% ipython --no-banner

In [1]: import numpy as np

In [2]: np.set_printoptions(precision=2, suppress=True, linewidth=200)

In [3]: def rd(a):
   ...:     return np.round(a, 2) + 0
   ...: 

In [4]: arr = np.loadtxt("m.csv", delimiter=",")

In [5]: arr
Out[5]: 
array([[ 1.,  1.,  0.,  2., -2.,  2.],
       [-1.,  0.,  1., -2.,  1., -1.],
       [ 4.,  1., -3.,  8., -5.,  5.]])

In [6]: # row 2 is much longer than the rest

In [7]: rng = np.random.default_rng(4352)

In [8]: B = arr + rng.integers(-2, 3, (3, 2)) @ rng.integers(-2, 3, (2, 6))

In [9]: B
Out[9]: 
array([[  3.,   0.,  -1.,   6.,   2.,   2.],
       [ -1.,   0.,   1.,   0.,   4.,   0.],
       [  4.,   1.,  -3.,   4., -11.,   3.]])

In [10]: rd(np.linalg.svd(B - arr, compute_uv=False))
Out[10]: array([10.07,  2.55,  0.  ])

In [11]: u = np.array([0, 3, -4])

In [12]: np.array([np.convolve(row, u, "same") for row in B])
Out[12]: 
array([[  9., -12.,  -3.,  22., -18.,  -2.],
       [ -3.,   4.,   3.,  -4.,  12., -16.],
       [ 12., -13., -13.,  24., -49.,  53.]])

In [13]: np.cross(B[1, :3], B[0, :3])
Out[13]: array([-0.,  2., -0.])

In [14]: W = np.array([[-1, 1], [-2, 0], [-1, 1], [-1, -2], [0, 2], [1, 0]])

In [15]: coef = np.array([0, 2])

In [16]: H = np.maximum(arr @ W + coef, 0)

In [17]: rd((H > 0).mean(axis=0))
Out[17]: array([0.33, 0.33])

In [18]: basis = np.array([[6, 4], [0, 9]])

In [19]: W @ basis
Out[19]: 
array([[ -6,   5],
       [-12,  -8],
       [ -6,   5],
       [ -6, -22],
       [  0,  18],
       [  6,   4]])

In [20]: u = np.array([-3, 3, -1])

In [21]: np.array([np.convolve(row, u, "same") for row in arr])
Out[21]: 
array([[  0.,   2.,  -7.,  12., -14.,   8.],
       [ -3.,  -2.,   9., -10.,   8.,  -4.],
       [  9.,   8., -34.,  42., -38.,  20.]])

In [22]: np.convolve(arr[0], u)
Out[22]: array([ -3.,   0.,   2.,  -7.,  12., -14.,   8.,  -2.])

In [23]: np.polyval(u, arr[0])
Out[23]: array([ -1.,  -1.,  -1.,  -7., -19.,  -7.])

In [24]: U, sigma, Vt = np.linalg.svd(arr, full_matrices=False)

In [25]: rd(sigma / sigma[0])
Out[25]: array([1.  , 0.12, 0.  ])

In [26]: U.shape, sigma.shape, Vt.shape
Out[26]: ((3, 3), (3,), (3, 6))

In [27]: rd(np.sqrt((sigma ** 2).sum())), rd(np.linalg.norm(arr))
Out[27]: (np.float64(12.73), np.float64(12.73))

In [28]: rd(U.T @ U)
Out[28]: 
array([[1., 0., 0.],
       [0., 1., 0.],
       [0., 0., 1.]])

In [29]: rd(np.abs(Vt[0]))
Out[29]: array([0.34, 0.1 , 0.24, 0.67, 0.43, 0.43])

In [30]: mat = np.array([[0, 0, 0, 0, 0, 0],
    ...:     [0, -2, 0, 0, 0, 0],
    ...:     [0, 0, 2, 0, 0, 0],
    ...:     [0, 0, 0, -1, 0, 0],
    ...:     [0, 0, 0, 0, 2, 0],
    ...:     [0, 0, 0, 0, 0, 1]])

In [31]: # rank 5

In [32]: rank = np.linalg.matrix_rank(mat)

In [33]: rank
Out[33]: np.int64(5)

In [34]: N = np.linalg.svd(mat)[2][rank:].T

In [35]: np.allclose(mat @ N, 0)
Out[35]: True

In [36]: N @ N.T
Out[36]: 
array([[1., 0., 0., 0., 0., 0.],
       [0., 0., 0., 0., 0., 0.],
       [0., 0., 0., 0., 0., 0.],
       [0., 0., 0., 0., 0., 0.],
       [0., 0., 0., 0., 0., 0.],
       [0., 0., 0., 0., 0., 0.]])

In [37]: N.shape
Out[37]: (6, 1)

In [38]: [int(np.linalg.matrix_rank(mat[:, :j + 1])) for j in range(6)]
Out[38]: [0, 1, 2, 3, 4, 5]

In [39]: np.argsort(-np.linalg.norm(mat, axis=0).round(6), kind="stable")[:3]
Out[39]: array([1, 2, 4])

In [40]: np.linalg.matrix_rank(mat, rtol=0.1)
Out[40]: np.int64(5)

In [41]: np.linalg.cond(mat) > 100
Out[41]: np.True_

In [42]: [round(float(np.linalg.det(mat[:i, :i])), 2) + 0 for i in range(1, 7)]
Out[42]: [0.0, 0.0, 0.0, 0.0, 0.0, 0.0]

In [43]: np.all(np.linalg.eigvalsh(mat) > 0)
Out[43]: np.False_

In [44]: rd(np.linalg.det(mat))
Out[44]: np.float64(0.0)

In [45]: (np.linalg.matrix_power((mat != 0) + (mat.T != 0) + np.eye(6), 6) > 0).astype(int)
Out[45]: 
array([[1, 0, 0, 0, 0, 0],
       [0, 1, 0, 0, 0, 0],
       [0, 0, 1, 0, 0, 0],
       [0, 0, 0, 1, 0, 0],
       [0, 0, 0, 0, 1, 0],
       [0, 0, 0, 0, 0, 1]])

In [46]: rd(np.sort(np.linalg.eigvals(mat).real))
Out[46]: array([-2., -1.,  0.,  1.,  2.,  2.])

In [47]: J = np.loadtxt("a.csv", delimiter=",")

In [48]: J
Out[48]: 
array([[ 5.,  2., -6.],
       [ 2.,  5., -4.],
       [-6., -4.,  8.]])

In [49]: # symmetric

In [50]: Lm = np.linalg.cholesky(J)

In [51]: rd(J / np.sqrt(np.outer(np.diag(J), np.diag(J))))
Out[51]: 
array([[ 1.  ,  0.4 , -0.95],
       [ 0.4 ,  1.  , -0.63],
       [-0.95, -0.63,  1.  ]])

In [52]: rd(np.diag(Lm) ** 2)
Out[52]: array([5.  , 4.2 , 0.19])

In [53]: rd(Lm @ Lm.T)
Out[53]: 
array([[ 5.,  2., -6.],
       [ 2.,  5., -4.],
       [-6., -4.,  8.]])

In [54]: rd(np.prod(np.diag(Lm)) ** 2), rd(np.linalg.det(J))
Out[54]: (np.float64(4.0), np.float64(4.0))

In [55]: q = J.astype(float).copy()

In [56]: for j in range(3):
    ...:     q[:, j] -= q[:, :j] @ (q[:, :j].T @ q[:, j])
    ...:     q[:, j] /= np.linalg.norm(q[:, j])
    ...: 

In [57]: rd(q)
Out[57]: 
array([[ 0.62, -0.35,  0.7 ],
       [ 0.25,  0.93,  0.25],
       [-0.74,  0.02,  0.67]])

In [58]: rd(q.T @ q)
Out[58]: 
array([[1., 0., 0.],
       [0., 1., 0.],
       [0., 0., 1.]])

In [59]: labels = rng.permutation(3)

In [60]: labels
Out[60]: array([1, 0, 2])

In [61]: B = q[labels][:, labels]

In [62]: rd(B)
Out[62]: 
array([[ 0.93,  0.25,  0.25],
       [-0.35,  0.62,  0.7 ],
       [ 0.02, -0.74,  0.67]])

In [63]: np.allclose(B, q)
Out[63]: False

In [64]: x = np.array([7, 8, 8])

In [65]: y = J @ x

In [66]: coef, lr = np.zeros(3), 1 / np.linalg.norm(J, 2) ** 2

In [67]: for i in range(50):
    ...:     coef -= lr * J.T @ (J @ coef - y)
    ...:     if i % 10 == 0: print(i, round(np.linalg.norm(J @ coef - y), 2))
    ...: 
0 15.54
10 9.48
20 5.82
30 3.63
40 2.36

In [68]: rd(np.linalg.cond(J))
Out[68]: np.float64(174.3)

In [69]: rd(coef)
Out[69]: array([-1.44,  4.56, -0.16])

In [70]: [round(float(x), 2) for x in np.linalg.svd(J, compute_uv=False)[:3]]
Out[70]: [14.68, 3.23, 0.08]

In [71]: rd(np.linalg.norm(J, 2) / np.linalg.norm(J))
Out[71]: np.float64(0.98)

In [72]: round(np.log10(np.linalg.cond(J)))
Out[72]: 2

In [73]: rd(np.abs(np.linalg.svd(J)[2][-1]))
Out[73]: array([0.71, 0.25, 0.66])
